$ python3 -q
>>> import numpy as np
>>> from numpy import linalg as LA
>>> np.set_printoptions(precision=2, suppress=True, linewidth=100, sign=" ")
>>> tidy = lambda a: np.round(a, 2) + 0
>>> X = np.loadtxt("m.csv", delimiter=",")
>>> print(tidy(X))
[[ 0.16  0.03  0.21  0.19  0.21  0.12]
 [ 0.03  0.01  0.04  0.04  0.04  0.02]
 [ 0.21  0.04  0.26  0.24  0.26  0.15]
 [ 0.19  0.04  0.24  0.21  0.24  0.14]
 [ 0.21  0.04  0.26  0.24  0.26  0.15]
 [ 0.12  0.02  0.15  0.14  0.15  0.09]]
>>> rk = LA.matrix_rank(X)
>>> print(rk)
1
>>> null = LA.svd(X)[2][rk:].T
>>> print(tidy(null @ null.T))
[[ 0.84 -0.03 -0.21 -0.19 -0.21 -0.12]
 [-0.03  0.99 -0.04 -0.04 -0.04 -0.02]
 [-0.21 -0.04  0.74 -0.24 -0.26 -0.15]
 [-0.19 -0.04 -0.24  0.79 -0.24 -0.14]
 [-0.21 -0.04 -0.26 -0.24  0.74 -0.15]
 [-0.12 -0.02 -0.15 -0.14 -0.15  0.91]]
>>> ev, vecs = LA.eigh(X)
>>> print(tidy(ev.sum()), tidy(np.trace(X)))
1.0 1.0
>>> print(tidy(LA.eigvalsh(X @ X)))
[ 0.  0.  0.  0.  0.  1.]
>>> print(np.abs(vecs[:, -1]).round(6).argmax())
2
>>> print(tidy(LA.svd(X, compute_uv=False)))
[ 1.  0.  0.  0.  0.  0.]
>>> print(tidy(ev))
[ 0.  0.  0.  0.  0.  1.]
>>> print(tidy(LA.eigvalsh(X + 3 * np.eye(6))))
[ 3.  3.  3.  3.  3.  4.]
>>> x0 = np.array([1, 9, 8, 0, -1, -3])
>>> print(tidy(np.eye(6) - X))
[[ 0.84 -0.03 -0.21 -0.19 -0.21 -0.12]
 [-0.03  0.99 -0.04 -0.04 -0.04 -0.02]
 [-0.21 -0.04  0.74 -0.24 -0.26 -0.15]
 [-0.19 -0.04 -0.24  0.79 -0.24 -0.14]
 [-0.21 -0.04 -0.26 -0.24  0.74 -0.15]
 [-0.12 -0.02 -0.15 -0.14 -0.15  0.91]]
>>> print(tidy(X @ X @ x0))
[ 1.56  0.31  1.98  1.77  1.98  1.14]
>>> B = np.array([[8, 9], [7, 2], [7, 3], [0, -4], [-2, 5], [5, -8]])
>>> print(np.vstack([X, B.T]).shape)
(8, 6)
>>> print(tidy(np.einsum("ij->j", X)))
[ 0.92  0.18  1.17  1.05  1.17  0.68]
>>> print(LA.matrix_rank(np.vstack([X, B.T])))
3
>>> print(tidy(X @ B))
[[ 3.2   1.5 ]
 [ 0.64  0.3 ]
 [ 4.05  1.91]
 [ 3.62  1.7 ]
 [ 4.05  1.91]
 [ 2.34  1.1 ]]
>>> left, sv, Vt = LA.svd(X)
>>> vecs = Vt[:(sv > 1e-8).sum()]
>>> rng = np.random.default_rng(28966)
>>> x0 = X[4] + 5 * X[1] + rng.integers(2) * np.eye(6)[5]
>>> print(tidy(x0))
[ 0.37  0.07  0.47  0.42  0.47  1.27]
>>> print(tidy(np.diag(vecs.T @ vecs)))
[ 0.16  0.01  0.26  0.21  0.26  0.09]
>>> print(tidy(vecs.T @ vecs))
[[ 0.16  0.03  0.21  0.19  0.21  0.12]
 [ 0.03  0.01  0.04  0.04  0.04  0.02]
 [ 0.21  0.04  0.26  0.24  0.26  0.15]
 [ 0.19  0.04  0.24  0.21  0.24  0.14]
 [ 0.21  0.04  0.26  0.24  0.26  0.15]
 [ 0.12  0.02  0.15  0.14  0.15  0.09]]
>>> print(np.allclose(vecs.T @ vecs @ x0, x0))
False
>>> data = np.load("test17.npy")
>>> print(data)
[[ -9.18   3.63   2.8  -10.73  -5.28   5.82  -4.81  -2.33   9.45]
 [  7.47   5.08   7.14  -3.15   8.99   6.77  -1.36  -1.76  11.22]
 [ -3.     2.18  12.75   0.73  -5.48  10.51  -9.04  -0.72   0.63]
 [ -4.95  14.16  -5.4   -3.48   6.32   7.21   0.87   1.31   6.28]
 [ -3.04   0.29  12.75  -2.2   -8.     4.59   7.99   0.77  -8.57]
 [  1.19 -11.26  -0.73  -5.17  -6.54  10.64  -0.31  -1.76  -9.24]
 [ 10.61  -9.47   3.79   6.61   8.88   1.54   6.82  -1.57  -3.09]
 [  7.16  -5.07  -4.84 -12.13  -3.39  -0.32  -9.97   1.35   6.3 ]
 [  1.1    9.72  -3.5    4.38   2.06  -9.7   -4.32   8.1   -9.5 ]
 [-12.85   2.81  -6.46   1.78  -1.69  -4.07  -7.37   7.53  -7.18]
 [ 12.77   3.46  -4.65  -2.96   1.3   -5.43  10.92   3.04  -5.93]
 [  2.42  12.59  -0.26   7.41   2.65   6.03  -7.29   0.85   9.13]
 [ -0.71   9.8    2.33  -0.45   6.61   6.52  -1.43 -13.47   5.31]
 [ 10.94  -5.83   9.72   9.63   2.02  -5.39  -0.2   -0.75   5.03]
 [  4.88 -10.26  -5.96   2.77  -6.9   -2.55  -0.94  12.84   2.82]
 [-11.16  10.72   5.37   5.85   3.32   6.95   1.39   4.66   3.82]
 [  6.73  10.98  -5.15   7.11  -4.88  -8.01   4.06   0.93  -7.2 ]
 [  5.26  -1.23   0.87  -6.06  13.37   5.19  -6.92   6.76   5.84]
 [-10.18   2.06   0.95  -6.23  -5.23   6.73  -7.02  10.42  -4.7 ]
 [  1.82   1.5    4.91   6.11  -5.96  -2.31  14.39   9.05   1.79]]
>>> B = data / LA.norm(data, axis=1, keepdims=True)
>>> G = B @ B.T
>>> print(tidy(LA.norm(B, axis=1)))
[ 1.  1.  1.  1.  1.  1.  1.  1.  1.  1.  1.  1.  1.  1.  1.  1.  1.  1.  1.  1.]
>>> print((G - 2 * np.eye(20)).round(6).argmax(axis=1))
[  2  17   0  15  19   4  13  17  16  18  16   3   1   6   7   3   8   1   9   4]
>>> print(np.argwhere(np.triu(np.abs(G) > 0.95, 1)))
[]
>>> Z = np.sign(np.array([[3, 3, -3, -1], [-3, 3, -1, 0], [-2, -3, 2, 3], [2, 1, -2, 0]]))
>>> B = (np.tril(Z, -1) + np.eye(4)) @ (np.triu(Z, 1) + np.eye(4))
>>> ev = np.array([2, 0, 0, 3])
>>> E = np.rint(B * ev @ LA.inv(B)) + 0
>>> print(E)
[[ 0. -2. -1. -1.]
 [ 0.  2.  1.  1.]
 [ 0.  2.  4.  4.]
 [ 0. -2. -1. -1.]]
>>> labels = rng.permutation(4)
>>> print(labels)
[ 0  3  2  1]
>>> B = E[labels][:, labels]
>>> print(np.allclose(B, E))
False
>>> print(tidy(LA.det(B)), tidy(LA.det(E[labels])))
0.0 0.0
>>> F = np.load("case8.npy")
>>> print(F)
[[ 1  0  0  0  0  0  0  0  0  0]
 [ 4  1  0  0  0  0  0  0  0  0]
 [ 7  5  1  0  0  0  0  0  0  0]
 [ 0  0  9  1  0  0  0  0  0  0]
 [ 4  9  0  9  1  0  0  0  0  0]
 [ 6  1  7  4  7  1  0  0  0  0]
 [ 0  0  6  7  3  8  1  0  0  0]
 [ 9  7  6  6  7  6  6  1  0  0]
 [ 2  9  4  8  8  4  1  4  1  0]
 [ 4  0  4  9  8  0  7  0  8  1]]
>>> left, sv, Vt = LA.svd(F)
>>> print(tidy(sv))
[ 32.25  13.29  10.87  10.1    6.95   5.82   4.33   2.18   0.58   0.  ]
>>> print(np.argmax(sv[:-1] / (sv[1:] + 1e-6)) + 1)
9
>>> B = left[:, :9] @ np.diag(sv[:9]) @ Vt[:9]
>>> print(tidy(LA.norm(F - B, 2)), tidy(sv[9]))
0.0 0.0
>>> print(LA.matrix_rank(B))
9
>>> f = np.array([3, 0])
>>> print(np.correlate(F[3], F[7], "full"))
[  0   0   0   0   9  55  60  69  61  60  69  88   9   0   0   0   0   0   0]
>>> print(np.array([np.convolve(row, f, "same") for row in F]))
[[  3   0   0   0   0   0   0   0   0   0]
 [ 12   3   0   0   0   0   0   0   0   0]
 [ 21  15   3   0   0   0   0   0   0   0]
 [  0   0  27   3   0   0   0   0   0   0]
 [ 12  27   0  27   3   0   0   0   0   0]
 [ 18   3  21  12  21   3   0   0   0   0]
 [  0   0  18  21   9  24   3   0   0   0]
 [ 27  21  18  18  21  18  18   3   0   0]
 [  6  27  12  24  24  12   3  12   3   0]
 [ 12   0  12  27  24   0  21   0  24   3]]
